$ ipython --no-banner

In [1]: import numpy as np

In [2]: import numpy.linalg as la

In [3]: np.set_printoptions(suppress=True, linewidth=140)

In [4]: K = np.load("block19.npy")

In [5]: K
Out[5]: 
array([[-0.5,  0.3,  0. , -0.5],
       [ 0.7, -0.2, -0.2,  0.4],
       [-0.9, -1.2, -0.6,  1.4],
       [ 0.1, -0.3, -0.3, -0.3]])

In [6]: x0 = np.array([2, 3, 1, 5])

In [7]: h1 = np.maximum(K @ x0, 0)

In [8]: np.flatnonzero(h1 > 1e-9)
Out[8]: array([1, 2])

In [9]: np.round(np.maximum(K @ x0, 0) - np.maximum(-K @ x0, 0), 2)
Out[9]: array([-2.6,  2.6,  1. , -2.5])

In [10]: rng = np.random.default_rng(45047)

In [11]: labels = rng.permutation(4)

In [12]: labels
Out[12]: array([2, 3, 1, 0])

In [13]: Y = K[labels][:, labels]

In [14]: np.round(la.det(Y), 2), round(float(la.det(K[labels])), 2)
Out[14]: (np.float64(-0.17), 0.17)

In [15]: np.diag(Y)
Out[15]: array([-0.6, -0.3, -0.2, -0.5])

In [16]: round(np.trace(Y), 2)
Out[16]: np.float64(-1.6)

In [17]: np.round(np.sort(np.abs(la.eigvals(Y))), 2)
Out[17]: array([0.31, 0.68, 0.9 , 0.9 ])

In [18]: F = np.load("data.npy")

In [19]: F.round(2)
Out[19]: 
array([[ 37.49, -47.99, -85.61,  33.6 ],
       [ 36.52, -46.79, -82.66,  32.67],
       [ 26.85, -34.78, -54.58,  23.67],
       [ 21.52, -28.09, -40.36,  18.96],
       [ 19.76, -25.88, -35.92,  17.45],
       [ 15.61, -20.62, -25.96,  13.96],
       [ 14.56, -19.28, -23.56,  13.09],
       [  9.46, -12.72, -12.89,   8.95],
       [  7.81, -10.57,  -9.84,   7.63],
       [  6.78,  -9.23,  -8.06,   6.8 ],
       [  2.74,  -3.84,  -2.21,   3.35],
       [  2.55,  -3.58,  -1.98,   3.17],
       [ -0.6 ,   1.01,  -0.17,  -2.46],
       [ -0.39,   0.89,  -0.37,  -4.31],
       [ -0.34,   0.84,  -0.38,  -4.54],
       [ -0.16,   0.64,  -0.35,  -5.24],
       [  1.85,  -1.8 ,   1.74, -10.62],
       [  2.65,  -2.84,   3.21, -12.57],
       [  3.  ,  -3.3 ,   3.94, -13.42],
       [  3.56,  -4.05,   5.26, -14.81],
       [  4.34,  -5.09,   7.29, -16.76],
       [  7.02,  -8.77,  16.32, -23.92],
       [  8.15, -10.37,  21.12, -27.23],
       [  8.29, -10.58,  21.77, -27.66],
       [ 10.19, -13.32,  31.25, -33.67],
       [ 11.32, -14.98,  37.73, -37.53],
       [ 11.65, -15.48,  39.8 , -38.73]])

In [20]: # rank 3

In [21]: left, s, Vh = la.svd(F)

In [22]: np.argmax(s[:-1] / (s[1:] + 1e-6)) + 1
Out[22]: np.int64(3)

In [23]: s.round(2) + 0
Out[23]: array([207.51,  97.59,  19.86,   0.  ])

In [24]: Y = left[:, :3] @ np.diag(s[:3]) @ Vh[:3]

In [25]: la.matrix_rank(F, rtol=0.05)
Out[25]: np.int64(3)

In [26]: round(la.norm(F - Y, 2), 2), round(s[3], 2)
Out[26]: (np.float64(0.0), np.float64(0.0))

In [27]: np.round(la.norm(F - Y) / la.norm(F), 2)
Out[27]: np.float64(0.0)
